$ ipython --no-banner

In [1]: import numpy as np

In [2]: np.set_printoptions(suppress=True, linewidth=160)

In [3]: Z = np.array([[2, 2, 2, 0, 0, 1, 1, 2, 0, 1, 1],
   ...:     [2, 2, 1, 0, 2, 0, 2, 1, 2, 1, 1],
   ...:     [1, 2, 1, 1, 0, 1, 0, 1, 1, 2, 1],
   ...:     [1, 0, 1, 2, 1, 0, 1, 2, 2, 1, 0],
   ...:     [1, 1, 1, 1, 0, 1, 1, 1, 0, 0, 0],
   ...:     [2, 2, 0, 2, 1, 1, 2, 2, 0, 0, 0],
   ...:     [2, 2, 1, 2, 1, 0, 2, 0, 2, 2, 1],
   ...:     [2, 1, 1, 0, 1, 1, 2, 1, 0, 0, 2],
   ...:     [2, 0, 1, 0, 0, 0, 1, 1, 0, 1, 0],
   ...:     [1, 1, 1, 0, 1, 2, 2, 2, 2, 0, 0],
   ...:     [2, 2, 1, 1, 1, 0, 2, 0, 1, 1, 1]])

In [4]: rng = np.random.default_rng(438917)

In [5]: mat = (rng.random((20, 11)) < 0.25) @ Z

In [6]: print(mat)
[[ 3  2  1  4  2  1  3  4  2  1  0]
 [ 5  6  3  4  2  1  4  1  4  5  3]
 [ 0  0  0  0  0  0  0  0  0  0  0]
 [11 10  7  5  3  6  9  9  4  5  3]
 [ 9  5  4  4  5  2  8  7  4  3  3]
 [ 1  1  1  1  0  1  1  1  0  0  0]
 [ 7  6  5  1  3  3  6  5  2  2  4]
 [ 2  2  1  2  1  0  2  0  2  2  1]
 [ 2  0  1  0  0  0  1  1  0  1  0]
 [ 3  3  3  0  1  3  3  4  2  1  1]
 [ 6  6  3  6  3  2  5  5  4  4  2]
 [ 6  5  4  3  2  3  5  4  5  5  2]
 [ 7  6  3  3  4  4  8  5  3  1  3]
 [ 7  6  5  2  2  3  6  4  1  2  4]
 [ 4  3  2  1  2  1  4  1  1  1  3]
 [ 4  5  3  4  1  2  3  2  3  4  2]
 [ 7  4  5  3  3  4  6  7  5  4  3]
 [ 5  4  4  2  1  4  4  5  3  3  1]
 [ 4  4  3  0  2  1  3  3  2  2  2]
 [ 5  6  3  4  2  1  4  1  4  5  3]]

In [7]: print([round(float(x), 3) for x in np.linalg.svd(mat, compute_uv=False)[:3]])
[53.543, 9.483, 6.741]

In [8]: print(np.linalg.matrix_rank(mat, rtol=0.1))
4

In [9]: print(np.argsort(-np.linalg.norm(mat, axis=0).round(6), kind="stable")[:3])
[0 6 1]
